>>> import numpy as np
>>> np.set_printoptions(suppress=True, linewidth=120)
>>> rd = lambda a: np.round(a, 3) + 0
>>> feats = np.array([[1.4, -1.7, -0.9],
...     [-0.5, -0.8, -0.1],
...     [-1.7, 0.2, -1.3],
...     [1.4, -0.5, 0.0],
...     [-1.1, -0.4, 0.6],
...     [0.1, -0.3, -1.5],
...     [0.9, -0.4, 2.2],
...     [-0.1, -1.3, -0.8],
...     [0.1, -0.3, -0.1],
...     [-0.7, -0.1, -0.1],
...     [-0.9, -1.1, 0.5],
...     [0.9, 0.1, 0.2],
...     [-0.8, 1.4, -0.4]])
>>> rng = np.random.default_rng(7050)
>>> feats[:, 0] = 2 * feats[:, 2] + 0.05 * rng.normal(size=13)
>>> rd(feats)
array([[-1.799, -1.7  , -0.9  ],
       [-0.232, -0.8  , -0.1  ],
       [-2.649,  0.2  , -1.3  ],
       [ 0.063, -0.5  ,  0.   ],
       [ 1.193, -0.4  ,  0.6  ],
       [-3.076, -0.3  , -1.5  ],
       [ 4.425, -0.4  ,  2.2  ],
       [-1.542, -1.3  , -0.8  ],
       [-0.201, -0.3  , -0.1  ],
       [-0.252, -0.1  , -0.1  ],
       [ 0.993, -1.1  ,  0.5  ],
       [ 0.423,  0.1  ,  0.2  ],
       [-0.79 ,  1.4  , -0.4  ]])
>>> Q, V = np.linalg.qr(feats[:, :1])[0], np.linalg.qr(feats[:, 1:])[0]
>>> sv = np.linalg.svd(Q.T @ V, compute_uv=False)
>>> rd(np.linalg.norm(Q @ Q.T - V @ V.T, 2))
np.float64(1.0)
>>> C2 = np.cov(feats, rowvar=False)
>>> rd(np.corrcoef(feats[:, 2], feats[:, 0])[0, 1])
np.float64(1.0)
>>> np.argwhere(np.triu(np.abs(np.corrcoef(feats.T)) > 0.8, 1))
array([[0, 2]])
>>> rd(feats.std(axis=0))
array([1.843, 0.74 , 0.913])
>>> rd(np.corrcoef(feats.T))
array([[ 1.   , -0.005,  1.   ],
       [-0.005,  1.   , -0.001],
       [ 1.   , -0.001,  1.   ]])
>>> np.argsort(-feats.std(axis=0).round(6), kind="stable")
array([0, 2, 1])
